In [1]: import numpy as np

In [2]: np.set_printoptions(precision=2, suppress=True, linewidth=140, legacy="1.25")

In [3]: rng = np.random.default_rng(11)

In [4]: t = rng.uniform(0, 2 * np.pi, 20)

In [5]: O, _ = np.linalg.qr(np.array([[-0.5, -0.6], [-0.7, -0.4], [1.8, -0.4]]))

In [6]: A = 3 * np.c_[np.cos(t), np.sin(t)] @ O.T

In [7]: A
Out[7]: 
array([[-2.15, -1.85,  0.98],
       [ 0.74,  1.05, -2.71],
       [ 1.95,  1.77, -1.44],
       [-1.14, -1.31,  2.44],
       [-2.26, -1.87,  0.63],
       [ 0.31, -0.27,  2.97],
       [-1.64, -1.62,  1.92],
       [-2.16, -1.85,  0.96],
       [ 0.01, -0.5 ,  2.96],
       [ 2.1 ,  1.83, -1.1 ],
       [-1.14, -0.42, -2.74],
       [ 0.91,  1.16, -2.61],
       [ 2.32,  1.87, -0.36],
       [-2.11, -1.36, -1.64],
       [-2.21, -1.86,  0.81],
       [ 2.01,  1.26,  1.84],
       [ 2.34,  1.87, -0.22],
       [ 0.92,  1.17, -2.6 ],
       [ 1.75,  0.99,  2.22],
       [ 1.4 ,  1.47, -2.21]])

In [8]: # rows and columns are dependent

In [9]: Xc = A - A.mean(axis=0)

In [10]: vecs = np.linalg.svd(Xc)[2][:2]

In [11]: M2 = Xc - Xc @ vecs.T @ vecs

In [12]: np.diag(vecs.T @ vecs)
Out[12]: array([0.63, 0.39, 0.98])

In [13]: (Xc @ vecs.T).std(axis=0)
Out[13]: array([2.44, 1.74])

In [14]: np.linalg.norm(M2, axis=1).round(6).argmax()
Out[14]: 0

In [15]: basis = A[[11, 3]].astype(float)

In [16]: for _ in range(7):
    ...:     idx = np.linalg.norm(A[:, None] - basis, axis=-1).argmin(axis=1)
    ...:     basis = np.array([A[idx == j].mean(axis=0) for j in range(2)])
    ...: 

In [17]: idx
Out[17]: array([1, 0, 0, 1, 1, 1, 1, 1, 1, 0, 0, 0, 0, 1, 1, 1, 0, 0, 1, 0])

In [18]: print(np.bincount(idx))
[ 9 11]

In [19]: np.abs(basis[1] - basis[0]).argmax()
Out[19]: 2
